>>> import numpy as np
>>> import numpy.linalg as la
>>> np.set_printoptions(precision=3, suppress=True, linewidth=120)
>>> rd = lambda a: np.round(a, 3) + 0
>>> m1 = np.array([[4, 6, 3, 1], [-3, -1, 6, 4], [-2, 3, 9, -7], [-4, -4, 1, -6]])
>>> print(m1)
[[ 4  6  3  1]
 [-3 -1  6  4]
 [-2  3  9 -7]
 [-4 -4  1 -6]]
>>> x = np.array([0, 1, 1, 2])
>>> rhs = m1 @ x
>>> coef, lr = np.zeros(4), 1 / la.norm(m1, 2) ** 2
>>> for i in range(150):
...     coef -= lr * m1.T @ (m1 @ coef - rhs)
...     if i % 50 == 0: print(i, round(la.norm(m1 @ coef - rhs), 3))
... 
0 10.519
50 0.099
100 0.097
>>> print(rd(la.cond(m1)))
54.08
>>> U, sigma, vt = la.svd(m1)
>>> print(rd(sigma))
[13.148 10.371  7.45   0.243]
>>> Y = U[:, :3] @ np.diag(sigma[:3]) @ vt[:3]
>>> print(la.matrix_rank(m1, rtol=0.05))
3
>>> u = np.array([-2, 4, -4, 0])
>>> Y = m1 + np.outer(u, np.eye(4)[1])
>>> print(la.matrix_rank(Y - m1))
1
>>> print(rd(la.det(Y) / la.det(m1)), rd(1 + la.solve(m1, u)[1]))
-1.599 -1.599
>>> print(la.matrix_rank(la.inv(Y) - la.inv(m1), tol=1e-8))
1
>>> print(rd(la.norm(m1, 2) / la.norm(m1)))
0.717
>>> print(np.argsort(-la.norm(m1, axis=0).round(6), kind="stable")[:3])
[2 3 1]
>>> print(rd(np.abs(la.svd(m1)[2][-1])))
[0.73  0.606 0.309 0.058]
>>> print(la.matrix_rank(m1, rtol=0.1))
3
>>> print(la.cond(m1) > 100)
False
>>> x = np.array([-1, -1, 1, 1])
>>> rhs = m1 @ x
>>> print(rhs)
[-6 14  1  3]
>>> print(rd(la.solve(m1, m1[:, 1])))
[0. 1. 0. 0.]
>>> print(rd(la.solve(m1.T, m1[2])))
[0. 0. 1. 0.]
>>> print(rd(la.solve(m1, rhs)))
[-1. -1.  1.  1.]
>>> feats = np.array([[1, 0, 1, 9], [7, 8, 4, 7], [4, 2, 6, 4]])
>>> print(feats)
[[1 0 1 9]
 [7 8 4 7]
 [4 2 6 4]]
>>> rng = np.random.default_rng(465)
>>> Y = feats + rng.integers(-2, 3, (3, 1)) @ rng.integers(-2, 3, (1, 4))
>>> print(Y)
[[ 3  2  0 10]
 [ 3  4  6  5]
 [ 8  6  4  6]]
>>> print(la.matrix_rank(Y - feats, tol=1e-8))
1
>>> print(rd(la.svd(Y - feats, compute_uv=False)))
[9.487 0.    0.   ]
>>> def softmax(z):
...     e = np.exp(z - z.max(axis=-1, keepdims=True))
...     return e / e.sum(axis=-1, keepdims=True)
... 
>>> print(rd(softmax(10 * Y[2])))
[1. 0. 0. 0.]
>>> scores = Y @ Y.T / np.sqrt(4)
>>> print(rd(softmax(scores)))
[[1. 0. 0.]
 [0. 0. 1.]
 [0. 0. 1.]]
>>> W0 = np.array([[6, 4, 1, 3], [-7, -8, -5, -1], [1, 6, -6, -9]])
>>> W0[0] = W0[1]
>>> print(W0)
[[-7 -8 -5 -1]
 [-7 -8 -5 -1]
 [ 1  6 -6 -9]]
>>> Y = np.array([[-5, -6], [7, -3], [2, 6], [0, -4]])
>>> print(np.einsum("ij,ij->i", W0, W0))
[139 139 154]
>>> print(np.einsum("ik,kj->ji", W0, Y))
[[-31 -31  25]
 [ 40  40 -24]]
>>> print(Y.T @ W0.T)
[[-31 -31  25]
 [ 40  40 -24]]
>>> theta = np.radians(30)
>>> R = np.eye(4)
>>> R[3, 3] = R[1, 1] = np.cos(theta)
>>> R[3, 1], R[1, 3] = -np.sin(theta), np.sin(theta)
>>> print(rd(R))
[[ 1.     0.     0.     0.   ]
 [ 0.     0.866  0.     0.5  ]
 [ 0.     0.     1.     0.   ]
 [ 0.    -0.5    0.     0.866]]
>>> Y = W0 @ R.T
>>> print(rd(la.svd(W0, compute_uv=False)), rd(la.svd(Y, compute_uv=False)))
[16.793 12.247  0.   ] [16.793 12.247  0.   ]
>>> print(rd(la.det(R)), rd(np.trace(R)))
1.0 3.732
>>> print(rd(np.abs(Y - W0).max(axis=0)))
[0.    5.304 0.    4.134]
>>> print(np.allclose(la.norm(W0, axis=1), la.norm(Y, axis=1)))
True
>>> U, sigma, vt = la.svd(W0)
>>> evecs = vt[:(sigma > 1e-8).sum()]
>>> x = W0[0] + -3 * W0[1] + rng.integers(2) * np.eye(4)[3]
>>> print(x)
[14. 16. 10.  2.]
>>> print(np.allclose(evecs.T @ evecs @ x, x))
True
>>> print(rd(la.norm(x - evecs.T @ evecs @ x)))
0.0
>>> print(la.matrix_rank(np.vstack([W0, x])))
2
>>> print(rd(evecs.T @ evecs))
[[ 0.353  0.409  0.243  0.039]
 [ 0.409  0.63   0.068 -0.247]
 [ 0.243  0.068  0.464  0.43 ]
 [ 0.039 -0.247  0.43   0.553]]
>>> print(rd(la.norm(W0, 2) / la.norm(W0)))
0.808
>>> print(la.matrix_rank(W0, rtol=0.1))
2
>>> W1 = np.array([[-1, 1, -2, -1], [1, 2, -3, 1], [1, 3, -3, 3], [2, -2, 1, 3]])
>>> coef = np.array([0, 1, 0, 3])
>>> H = np.maximum(W0 @ W1 + coef, 0)
>>> print((H > 0).astype(int))
[[0 0 1 0]
 [0 0 1 0]
 [0 1 0 0]]
>>> Z = np.array([[2, 3, 0], [0, 3, 5], [4, 0, 0], [5, 2, 2]])
>>> print((H @ Z).round(6).argmax(axis=1))
[0 0 2]
>>> theta = rng.uniform(0, 2 * np.pi, 16)
>>> O, _ = la.qr(np.array([[-2.3, 1.2], [0.4, 0.8], [0.8, -0.1]]))
>>> data = 20 * np.c_[np.cos(theta), np.sin(theta)] @ O.T
>>> print(rd(data))
[[-11.506 -16.266  -1.746]
 [  3.234  19.078   5.055]
 [ 18.662   6.289  -3.491]
 [ -2.4   -19.131  -5.316]
 [-18.95   -5.006   3.979]
 [  2.136  19.139   5.396]
 [-12.201 -15.786  -1.391]
 [ -2.462 -19.128  -5.297]
 [ 10.392 -15.191  -7.826]
 [ 19.12   -0.699  -5.824]
 [ 19.022   4.595  -4.13 ]
 [ -8.397 -17.874  -3.163]
 [ 10.813 -14.881  -7.852]
 [ 13.779  14.487   0.52 ]
 [ 15.063 -10.626  -7.759]
 [ 10.155 -15.358  -7.809]]
>>> # looks like rank 2
>>> u = np.array([3, 0, 0])
>>> print(rd(np.cross(data[8, :3], data[0, :3])))
[-100.773  108.183 -343.814]
>>> Xc = data - data.mean(axis=0)
>>> U, sigma, vt = la.svd(Xc, full_matrices=False)
>>> print(rd(Xc.mean(axis=0)))
[0. 0. 0.]
>>> print(np.abs(vt[0]).argmax())
1
>>> print(np.searchsorted(np.cumsum(sigma ** 2) / (sigma ** 2).sum(), 0.9) + 1)
2
>>> print((np.sign(U[:, 0]) == np.sign(U[0, 0])).astype(int))
[1 0 0 1 1 0 1 1 1 0 0 1 1 0 0 1]
>>> print(rd((sigma ** 2).sum() ** 2 / (sigma ** 4).sum()))
1.822
>>> print(la.matrix_rank(Xc))
2
>>> Xc = data - data.mean(axis=0)
>>> evecs = la.svd(Xc)[2][:2]
>>> Y = Xc - Xc @ evecs.T @ evecs
>>> print(la.norm(Y, axis=1).round(6).argmax())
0
>>> print(rd(Y.std(axis=0)))
[0. 0. 0.]
>>> print(rd(np.cov(Xc @ evecs.T, rowvar=False)))
[[241.626   0.   ]
 [  0.    126.496]]
>>> print(rd(la.norm(Y) / la.norm(Xc)))
0.0
>>> Z = data[[13, 5]].astype(float)
>>> for _ in range(3):
...     labels = la.norm(data[:, None] - Z, axis=-1).argmin(axis=1)
...     Z = np.array([data[labels == j].mean(axis=0) for j in range(2)])
... 
>>> print(labels)
[1 1 0 0 1 1 1 0 0 0 0 1 0 0 0 0]
>>> print(rd(Z[1] - Z[0]))
[-18.828   4.179   6.833]
>>> print(rd(Z))
[[11.214 -6.964 -5.478]
 [-7.614 -2.786  1.355]]
>>> print(np.abs(Z[1] - Z[0]).argmax())
0
>>> J = np.loadtxt("out18.csv", delimiter=",")
>>> print(J)
[[ -8.808   3.536   4.063]
 [ -9.437   2.638   2.346]
 [ -9.5     3.207   2.86 ]
 [ -9.097   3.484   3.364]
 [ -8.917   1.902   2.497]
 [ -8.097   2.278   1.338]
 [ -9.272   3.131   2.185]
 [ -9.632   3.433   3.21 ]
 [-10.274   2.73    3.515]
 [-10.444   2.57    2.77 ]
 [-10.381   2.019   1.533]
 [ -8.4     2.908   1.076]
 [ -7.813   4.313   3.274]
 [ -9.516   2.535   3.03 ]
 [ -8.191   3.045   2.723]
 [ -9.556   2.143   2.51 ]
 [ -8.503   1.82    2.993]]
>>> # column 0 is much longer than the rest
>>> Xc = (J - J.mean(axis=0)) / J.std(axis=0)
>>> print(rd(Xc.std(axis=0)))
[1. 1. 1.]
>>> print(np.argwhere(np.abs(Xc) > 2))
[[11  2]
 [12  1]]
>>> coef = la.lstsq(np.delete(Xc, 2, axis=1), Xc[:, 2])[0]
>>> print(rd(coef))
[-0.25  0.53]
>>> print(np.abs(coef).argmax())
1
>>> cov = np.cov(J, rowvar=False)
>>> print(np.median(J, axis=0))
[-9.272  2.73   2.77 ]
>>> print(np.argwhere(np.triu(np.abs(np.corrcoef(J.T)) > 0.8, 1)))
[]
>>> print(np.argsort(-J.std(axis=0).round(6), kind="stable"))
[0 2 1]
>>> print(rd(np.polyfit(J[:, 1], J[:, 2], 1)))
[0.538 1.155]
>>> print(rd(cov))
[[ 0.636  0.156 -0.061]
 [ 0.156  0.455  0.245]
 [-0.061  0.245  0.63 ]]
>>> print(rd(np.corrcoef(J[:, 1], J[:, 2])[0, 1]))
0.457
>>> print(rd(la.eigvalsh(cov)[::-1]))
[0.815 0.687 0.219]
